$ python -q
>>> import numpy as np
>>> np.set_printoptions(precision=2, suppress=True, linewidth=200, floatmode="fixed")
>>> tidy = lambda a: np.round(a, 2) + 0
>>> X = np.loadtxt("mat.csv", delimiter=",")
>>> tidy(X)
array([[ 0.63, -0.11, -0.16,  0.44],
       [-0.11,  0.97, -0.04,  0.13],
       [-0.16, -0.04,  0.93,  0.19],
       [ 0.44,  0.13,  0.19,  0.46]])
>>> tidy(np.linalg.norm(X[3], 1)), tidy(np.linalg.norm(X[3], np.inf))
(np.float64(1.22), np.float64(0.46))
>>> tidy(np.linalg.norm(X) ** 2 / np.linalg.norm(X, 2) ** 2)
np.float64(3.0)
>>> tidy(X[3] @ X[0])
np.float64(0.44)
>>> left, sigma, vt = np.linalg.svd(X)
>>> tidy(sigma)
array([1.00, 1.00, 1.00, 0.00])
>>> np.argmax(sigma[:-1] / (sigma[1:] + 1e-6)) + 1
np.int64(3)
>>> A2 = left[:, :3] @ np.diag(sigma[:3]) @ vt[:3]
>>> tidy(A2)
array([[ 0.63, -0.11, -0.16,  0.44],
       [-0.11,  0.97, -0.04,  0.13],
       [-0.16, -0.04,  0.93,  0.19],
       [ 0.44,  0.13,  0.19,  0.46]])
>>> tidy(np.abs(X - A2).max())
np.float64(0.0)
>>> data = np.load("out15.npy")
>>> data
array([[1.00, 0.90],
       [0.90, 1.00]])
>>> rng = np.random.default_rng(866)
>>> lab = rng.permutation(2)
>>> A2 = data[:, lab] * rng.choice([-1, 1], 2)
>>> A2
array([[-0.90, -1.00],
       [-1.00, -0.90]])
>>> left, _, vt = np.linalg.svd(data.T @ A2)
>>> tidy(left @ vt)
array([[ 0.00, -1.00],
       [-1.00,  0.00]])
>>> tidy(np.linalg.lstsq(data, A2)[0])
array([[ 0.00, -1.00],
       [-1.00,  0.00]])
>>> x = np.array([2, -3])
>>> rhs = data @ x
>>> b, lr = np.zeros(2), 1 / np.linalg.norm(data, 2) ** 2
>>> for i in range(12):
...     b -= lr * data.T @ (data @ b - rhs)
...     if i % 2 == 0: print(i, round(np.linalg.norm(data @ b - rhs), 2))
... 
0 0.35
2 0.35
4 0.35
6 0.35
8 0.34
10 0.34
>>> tidy(np.linalg.cond(data))
np.float64(19.0)
>>> def softmax(z):
...     e = np.exp(z - z.max(axis=-1, keepdims=True))
...     return e / e.sum(axis=-1, keepdims=True)
... 
>>> tidy(softmax(data[1]))
array([0.48, 0.52])
>>> tidy(softmax(data).sum(axis=1))
array([1.00, 1.00])
>>> att = data @ data.T / np.sqrt(2)
>>> softmax(att).round(6).argmax(axis=1)
array([0, 1])
>>> tidy(softmax(att)[1] @ data)
array([0.95, 0.95])
>>> x = np.ones(2)
>>> for _ in range(6):
...     x = data @ x
...     x /= np.linalg.norm(x)
...     print(round(x @ data @ x, 2))
... 
1.9
1.9
1.9
1.9
1.9
1.9
>>> tidy(np.linalg.eigvalsh(data)[-1])
np.float64(1.9)
>>> tidy(x)
array([0.71, 0.71])
>>> lab = rng.permutation(2)
>>> lab
array([1, 0])
>>> A2 = data[lab][:, lab]
>>> np.allclose(A2, data)
True
>>> A2
array([[1.00, 0.90],
       [0.90, 1.00]])
>>> np.trace(A2)
np.float64(2.0)
>>> tidy(np.sort(np.abs(np.linalg.eigvals(A2))))
array([0.10, 1.90])
>>> E = np.maximum(np.array([[-4, 6],
...     [-1, 9],
...     [-4, 1],
...     [-8, 4],
...     [-8, -4],
...     [8, 5],
...     [6, 7],
...     [-9, 3],
...     [7, 3],
...     [5, 8],
...     [-1, -6],
...     [-4, 9],
...     [3, 7],
...     [-7, 7],
...     [-4, -4],
...     [-1, -7]]) @ np.array([[3, -1, 1], [0, -3, 0]]) + np.array([-1, 1, 5]), 0)
>>> E
array([[ 0,  0,  1],
       [ 0,  0,  4],
       [ 0,  2,  1],
       [ 0,  0,  0],
       [ 0, 21,  0],
       [23,  0, 13],
       [17,  0, 11],
       [ 0,  1,  0],
       [20,  0, 12],
       [14,  0, 10],
       [ 0, 20,  4],
       [ 0,  0,  1],
       [ 8,  0,  8],
       [ 0,  0,  0],
       [ 0, 17,  1],
       [ 0, 23,  4]])
>>> Xs = E - E.mean(axis=0)
>>> left, sigma, vt = np.linalg.svd(Xs, full_matrices=False)
>>> Xs.mean(axis=0)
array([0.00, 0.00, 0.00])
>>> tidy(sigma)
array([42.04, 28.85,  4.93])
>>> tidy((sigma ** 2).sum() ** 2 / (sigma ** 4).sum())
np.float64(1.8)
>>> lab = rng.permutation(3)
>>> A2 = E[:, lab] * rng.choice([-1, 1], 3)
>>> A2
array([[ -1,   0,   0],
       [ -4,   0,   0],
       [ -1,   2,   0],
       [  0,   0,   0],
       [  0,  21,   0],
       [-13,   0, -23],
       [-11,   0, -17],
       [  0,   1,   0],
       [-12,   0, -20],
       [-10,   0, -14],
       [ -4,  20,   0],
       [ -1,   0,   0],
       [ -8,   0,  -8],
       [  0,   0,   0],
       [ -1,  17,   0],
       [ -4,  23,   0]])
>>> left, _, vt = np.linalg.svd(E.T @ A2)
>>> lab
array([2, 1, 0])
>>> F = np.load("a.npy")
>>> F
array([[-1.30, -2.40,  0.20],
       [ 0.00, -1.80,  0.40],
       [-0.30, -4.80, -0.20],
       [-0.40,  2.40, -0.30]])
>>> # column 1 dominates
>>> x = np.array([2, 1, 1])
>>> rhs = F @ x
>>> tidy(rhs)
array([-4.80, -1.40, -5.60,  1.30])
>>> tidy(np.linalg.solve(F.T @ F, F.T @ rhs))
array([2.00, 1.00, 1.00])
>>> tidy(np.linalg.pinv(F) @ F)
array([[1.00, 0.00, 0.00],
       [0.00, 1.00, 0.00],
       [0.00, 0.00, 1.00]])
>>> rhs = rhs + 0.05 * rng.normal(size=4)
>>> tidy(rhs)
array([-4.76, -1.39, -5.48,  1.23])
>>> b, *_ = np.linalg.lstsq(F, rhs)
>>> tidy(np.linalg.norm(rhs - F @ b))
np.float64(0.03)
>>> tidy(b)
array([2.01, 0.98, 0.95])
>>> b.round()
array([2.00, 1.00, 1.00])
>>> A2 = F / np.linalg.norm(F, axis=1, keepdims=True)
>>> gram = A2 @ A2.T
>>> (gram - 2 * np.eye(4)).round(6).argmax(axis=1)
array([2, 2, 1, 0])
>>> np.argwhere(np.triu(np.abs(gram) > 0.95, 1))
array([[1, 2],
       [1, 3],
       [2, 3]])
>>> tidy(gram)
array([[ 1.00,  0.87,  0.90, -0.79],
       [ 0.87,  1.00,  0.96, -0.98],
       [ 0.90,  0.96,  1.00, -0.96],
       [-0.79, -0.98, -0.96,  1.00]])
>>> tidy(np.linalg.norm(A2, axis=1))
array([1.00, 1.00, 1.00, 1.00])
>>> (np.abs(gram) > 0.9).astype(int)
array([[1, 0, 1, 0],
       [0, 1, 1, 1],
       [1, 1, 1, 1],
       [0, 1, 1, 1]])
>>> tidy(np.degrees(np.arccos(np.clip(gram[1, 3], -1, 1))))
np.float64(169.18)
>>> Q = F.astype(float).copy()
>>> for j in range(3):
...     Q[:, j] -= Q[:, :j] @ (Q[:, :j].T @ Q[:, j])
...     Q[:, j] /= np.linalg.norm(Q[:, j])
... 
>>> tidy(Q.T @ Q)
array([[1.00, 0.00, 0.00],
       [0.00, 1.00, 0.00],
       [0.00, 0.00, 1.00]])
>>> tidy(Q)
array([[-0.93,  0.00,  0.27],
       [ 0.00, -0.32,  0.64],
       [-0.22, -0.76, -0.58],
       [-0.29,  0.56, -0.42]])
>>> left, sigma, vt = np.linalg.svd(X)
>>> evecs = vt[:(sigma > 1e-8).sum()]
>>> x = X[3] + -3 * X[0] + rng.integers(2) * np.eye(4)[1]
>>> tidy(x)
array([-1.45,  0.44,  0.65, -0.87])
>>> tidy(evecs.T @ evecs)
array([[ 0.63, -0.11, -0.16,  0.44],
       [-0.11,  0.97, -0.04,  0.13],
       [-0.16, -0.04,  0.93,  0.19],
       [ 0.44,  0.13,  0.19,  0.46]])
>>> tidy(np.diag(evecs.T @ evecs))
array([0.63, 0.97, 0.93, 0.46])
>>> K = np.loadtxt("arr.csv", delimiter=",")
>>> K
array([[-15.39, -23.78, -11.19],
       [  0.02,   0.04,  -0.01],
       [ -8.18,  -4.59,  -3.99],
       [ -3.70,  -3.68,  -2.20],
       [-13.30, -14.49,  -8.21],
       [-12.31, -29.11, -11.41],
       [ -2.20,  -3.42,  -1.59],
       [ -0.69,  -3.09,  -0.98],
       [ -7.90, -22.31,  -8.20],
       [ -5.23,  -3.98,  -2.79],
       [ -3.59,  -9.57,  -3.59],
       [ -6.71,  -4.29,  -3.42],
       [-16.34, -15.10,  -9.39],
       [-17.67, -21.31, -11.39],
       [ -5.89,  -7.10,  -3.81],
       [-13.98, -17.58,  -9.20],
       [ -4.47,  -0.91,  -1.79],
       [-10.51,  -2.04,  -4.16],
       [-12.29, -29.11, -11.42],
       [-11.60, -26.00, -10.44],
       [-11.21,  -5.19,  -5.19],
       [ -5.62, -24.82,  -7.97],
       [-13.80, -29.39, -12.00],
       [-13.89, -23.49, -10.56],
       [ -3.50, -15.52,  -5.00],
       [ -8.99,  -1.80,  -3.62]])
>>> gram = K.T @ K
>>> tidy(np.trace(gram)), tidy((K ** 2).sum())
(np.float64(11240.55), np.float64(11240.55))
>>> tidy(np.linalg.svd(K, compute_uv=False) ** 2)
array([10760.02,   480.53,     0.01])
>>> W0 = np.tanh(np.array([[3.1],
...     [-1.4],
...     [-1.0],
...     [-1.6],
...     [1.1],
...     [1.4],
...     [0.9],
...     [-0.2],
...     [0.0],
...     [0.4],
...     [0.0],
...     [-0.1],
...     [-2.0],
...     [0.5],
...     [0.9],
...     [-0.4],
...     [-0.4],
...     [0.2],
...     [1.4],
...     [1.5],
...     [-0.6]]) @ np.array([[-0.6, -0.1, -1.8]]))
>>> tidy(W0)
array([[-0.95, -0.30, -1.00],
       [ 0.69,  0.14,  0.99],
       [ 0.54,  0.10,  0.95],
       [ 0.74,  0.16,  0.99],
       [-0.58, -0.11, -0.96],
       [-0.69, -0.14, -0.99],
       [-0.49, -0.09, -0.92],
       [ 0.12,  0.02,  0.35],
       [ 0.00,  0.00,  0.00],
       [-0.24, -0.04, -0.62],
       [ 0.00,  0.00,  0.00],
       [ 0.06,  0.01,  0.18],
       [ 0.83,  0.20,  1.00],
       [-0.29, -0.05, -0.72],
       [-0.49, -0.09, -0.92],
       [ 0.24,  0.04,  0.62],
       [ 0.24,  0.04,  0.62],
       [-0.12, -0.02, -0.35],
       [-0.69, -0.14, -0.99],
       [-0.72, -0.15, -0.99],
       [ 0.35,  0.06,  0.79]])
>>> left, sigma, vt = np.linalg.svd(W0, full_matrices=False)
>>> tidy(left.T @ W0 @ vt.T)
array([[4.31, 0.00, 0.00],
       [0.00, 0.52, 0.00],
       [0.00, 0.00, 0.07]])
>>> tidy(vt @ vt.T)
array([[1.00, 0.00, 0.00],
       [0.00, 1.00, 0.00],
       [0.00, 0.00, 1.00]])
>>> tidy(np.abs(vt[0]))
array([0.54, 0.12, 0.83])
>>> tidy(sigma / sigma[0])
array([1.00, 0.12, 0.02])
>>> np.abs(left[:, 0]).round(6).argmax()
np.int64(0)
>>> m1 = np.load("block19.npy")
>>> tidy(m1)
array([[ 0.00,  1.10, -1.36],
       [ 0.02, -8.77, 10.94],
       [-0.01, -2.67,  3.44],
       [ 0.01,  1.62, -2.07],
       [ 0.00, -1.01,  1.28],
       [ 0.00, -2.28,  2.77],
       [ 0.00,  3.15, -3.91],
       [-0.01,  7.17, -8.99],
       [-0.02, -4.36,  5.40],
       [ 0.02,  2.29, -2.89],
       [-0.02,  2.35, -2.93]])
>>> x = np.array([-4, 1, -5])
>>> rhs = m1 @ x
>>> b, lr = np.zeros(3), 1 / np.linalg.norm(m1, 2) ** 2
>>> for i in range(6):
...     b -= lr * m1.T @ (m1 @ b - rhs)
...     if i % 2 == 0: print(i, round(np.linalg.norm(m1 @ b - rhs), 2))
... 
0 0.26
2 0.26
4 0.26
>>> tidy(np.linalg.cond(m1))
np.float64(529.1)
>>> tidy(b)
array([ 0.00,  2.83, -3.54])
